$ python -q
>>> import numpy as np
>>> np.set_printoptions(precision=3, suppress=True, linewidth=200, sign=" ")
>>> data = np.load("block6.npy")
>>> data
array([[ 1,  0,  0],
       [ 0,  0,  1],
       [ 0,  1,  0]])
>>> # 2 blocks once reordered
>>> round(float(np.linalg.det(data)), 3)
-1.0
>>> data @ data
array([[ 1,  0,  0],
       [ 0,  1,  0],
       [ 0,  0,  1]])
>>> (data != 0).astype(int)
array([[ 1,  0,  0],
       [ 0,  0,  1],
       [ 0,  1,  0]])
>>> W1 = np.array([[2, 2, 2, 0], [0, 1, 0, 0], [2, 0, 2, 2]])
>>> c = np.array([-8, -6, -8, -7])
>>> act = np.maximum(data @ W1 + c, 0)
>>> np.linalg.matrix_rank(act)
np.int64(0)
>>> act
array([[ 0,  0,  0,  0],
       [ 0,  0,  0,  0],
       [ 0,  0,  0,  0]])
>>> basis = np.array([[3, 1], [2, 3], [2, 3], [1, 1]])
>>> (act @ basis).round(6).argmax(axis=1)
array([ 0,  0,  0])
>>> W1 @ basis
array([[ 14,  14],
       [  2,   3],
       [ 12,  10]])
>>> act @ basis
array([[ 0,  0],
       [ 0,  0],
       [ 0,  0]])
>>> feats = np.array([[0, 9, 0],
...     [0, 9, 0],
...     [0, 0, 0],
...     [17, 0, 0],
...     [0, 0, 0],
...     [0, 1, 0],
...     [0, 0, 0],
...     [0, 3, 0],
...     [2, 0, 0],
...     [0, 11, 6],
...     [23, 17, 30],
...     [21, 9, 18],
...     [40, 33, 60],
...     [0, 0, 0],
...     [3, 0, 0],
...     [0, 0, 0],
...     [18, 23, 36],
...     [5, 23, 30]])
>>> # rows 0 and 1 are equal
>>> Xs = (feats - feats.mean(axis=0)) / feats.std(axis=0)
>>> Xs.std(axis=0)
array([ 1.,  1.,  1.])
>>> c = np.linalg.lstsq(np.delete(Xs, 2, axis=1), Xs[:, 2])[0]
>>> c
array([ 0.373,  0.673])
>>> np.abs(c).argmax()
np.int64(1)
>>> def softmax(z):
...     e = np.exp(z - z.max(axis=-1, keepdims=True))
...     return e / e.sum(axis=-1, keepdims=True)
... 
>>> np.round(softmax(feats[9] + -3), 3) + 0
array([ 0.   ,  0.993,  0.007])
>>> S = feats @ feats.T / np.sqrt(3)
>>> softmax(S)[9] @ feats
array([ 40.,  33.,  60.])
>>> W0 = np.load("m.npy")
>>> W0
array([[  5.126,  -8.595,  -6.398],
       [  3.826, -11.17 , -10.532],
       [  7.481,  -5.218,   1.681],
       [  3.79 ,   4.495,   4.324],
       [ -2.339, -16.103,  18.436],
       [ 15.979,  -0.08 ,   3.831],
       [  2.631, -19.144,  11.207],
       [  0.33 ,  -7.67 ,  -3.836],
       [ -2.859,   0.243,   6.172],
       [  0.254,   9.077,   9.485],
       [-11.904,   3.081,   2.709],
       [  7.172,  -3.287,  -6.567],
       [ -4.405,   0.974, -11.902],
       [ 18.534,  15.932,  -5.146],
       [ -6.868,  -2.092, -13.517],
       [-10.787,  -1.43 ,  11.774]])
>>> C2 = np.cov(W0, rowvar=False)
>>> np.polyfit(W0[:, 0], W0[:, 2], 1)
array([-0.177,  1.02 ])
>>> np.argwhere(np.triu(np.abs(np.corrcoef(W0.T)) > 0.8, 1))
array([], shape=(0, 2), dtype=int64)
>>> np.argsort(-W0.std(axis=0).round(6), kind="stable")
array([ 2,  1,  0])
>>> np.linalg.eigvalsh(C2)[::-1]
array([ 108.926,   68.968,   60.913])
>>> q, vecs = np.linalg.qr(W0[:, :1])[0], np.linalg.qr(W0[:, 1:])[0]
>>> s = np.linalg.svd(q.T @ vecs, compute_uv=False)
>>> round(np.linalg.norm(q @ q.T - vecs @ vecs.T, 2), 3)
np.float64(1.0)
>>> (s > 0.9).sum()
np.int64(0)
>>> np.degrees(np.arccos(s.clip(0, 1)))
array([ 80.507])
>>> vec = np.array([1, 2, 3])
>>> y = W0 @ vec
>>> np.linalg.solve(W0.T @ W0, W0.T @ y)
array([ 1.,  2.,  3.])
>>> rng = np.random.default_rng(48)
>>> y = y + 0.02 * rng.normal(size=16)
>>> y
array([-31.264, -50.083,   2.092,  25.78 ,  20.766,  27.292,  -2.019, -26.531,  16.151,  46.886,   2.4  , -19.096, -38.184,  34.959, -51.618,  21.702])
>>> c, *_ = np.linalg.lstsq(W0, y)
>>> [round(float(np.linalg.norm(np.linalg.solve(W0.T @ W0 + lam * np.eye(3), W0.T @ y))), 2) for lam in (0, 1, 10, 100)]
[3.74, 3.74, 3.71, 3.42]
>>> K = np.load("sample3.npy")
>>> K
array([[ 0, -3,  1,  1],
       [ 3,  0, -5,  0],
       [-1,  5,  0, -4],
       [-1,  0,  4,  0]])
>>> T = np.stack([K, 4 * K, K[::-1]])
>>> np.einsum("bij,cij->bc", T, T)
array([[  104,   416,     2],
       [  416,  1664,     8],
       [    2,     8,   104]])
>>> np.linalg.det(T)
array([    49.,  12544.,     49.])
>>> np.linalg.matrix_rank(T.reshape(3, -1))
np.int64(2)
>>> T.sum(axis=0)
array([[ -1, -15,   9,   5],
       [ 14,   5, -25,  -4],
       [ -2,  25,  -5, -20],
       [ -5,  -3,  21,   1]])
>>> th = np.radians(135)
>>> R = np.eye(4)
>>> R[1, 1] = R[3, 3] = np.cos(th)
>>> R[1, 3], R[3, 1] = -np.sin(th), np.sin(th)
>>> R
array([[ 1.   ,  0.   ,  0.   ,  0.   ],
       [ 0.   , -0.707,  0.   , -0.707],
       [ 0.   ,  0.   ,  1.   ,  0.   ],
       [ 0.   ,  0.707,  0.   , -0.707]])
>>> B = K @ R.T
>>> np.linalg.svd(K, compute_uv=False), np.linalg.svd(B, compute_uv=False)
(array([ 7.144,  7.144,  0.98 ,  0.98 ]), array([ 7.144,  7.144,  0.98 ,  0.98 ]))
>>> np.abs(B - K).max(axis=0)
array([  0.   ,   5.707,   0.   ,  10.364])
>>> B
array([[ 0.   ,  1.414,  1.   , -2.828],
       [ 3.   ,  0.   , -5.   ,  0.   ],
       [-1.   , -0.707,  0.   ,  6.364],
       [-1.   ,  0.   ,  4.   ,  0.   ]])
>>> np.allclose(K @ K.T, B @ B.T)
True
>>> B = np.array([[-5, 1], [2, 3]])
>>> basis = np.array([[-1, 3, 1], [-1, 2, -3], [-1, 2, 2]])
>>> F = np.kron(B, basis)
>>> F
array([[  5, -15,  -5,  -1,   3,   1],
       [  5, -10,  15,  -1,   2,  -3],
       [  5, -10, -10,  -1,   2,   2],
       [ -2,   6,   2,  -3,   9,   3],
       [ -2,   4,  -6,  -3,   6,  -9],
       [ -2,   4,   4,  -3,   6,   6]])
>>> lab = rng.permutation(6)
>>> lab
array([ 5,  4,  3,  0,  1,  2])
>>> B = F[lab][:, lab]
>>> np.diag(B)
array([  6,   6,  -3,   5, -10, -10])
>>> round(float(np.linalg.det(B)), 3), round(np.linalg.det(F[lab]), 3)
(-122825.0, np.float64(-122825.0))
>>> m1 = np.load("mat.npy")
>>> m1
array([[-3, -3, -3],
       [-3, -6, -6],
       [-3, -6, -9]])
>>> # symmetric, so the eigenvalues are real
>>> round(np.linalg.eigvals(K).sum().real, 3)
np.float64(-0.0)
>>> np.round(np.linalg.det(K[::-1]), 3)
np.float64(49.0)
>>> np.round(np.linalg.det(K.T), 3)
np.float64(49.0)
>>> np.linalg.eigvals(K)
array([-0.+7.144j, -0.-7.144j, -0.+0.98j , -0.-0.98j ])
>>> np.round(np.poly(K), 3) + 0
array([  1.,   0.,  52.,   0.,  49.])
>>> A = np.loadtxt("w.csv", delimiter=",")
>>> A
array([[ 2.,  1.,  3.],
       [ 3.,  2.,  1.],
       [ 1.,  3.,  2.]])
>>> vec = np.array([2, -1, 2])
>>> y = A @ vec
>>> y
array([ 9.,  6.,  3.])
>>> np.linalg.solve(A, y + A[:, 2])
array([ 2., -1.,  3.])
>>> dist = np.linalg.norm(feats[:, None] - feats[None], axis=-1)
>>> dist[8].round(6).argsort(kind="stable")[:4]
array([  8,  14,   2,   4])
>>> np.flatnonzero(dist[8] < dist.mean() / 2)
array([  0,   1,   2,   4,   5,   6,   7,   8,  13,  14,  15])
>>> np.unravel_index(dist.round(6).argmax(), dist.shape)
(np.int64(2), np.int64(12))
>>> dist.shape
(18, 18)
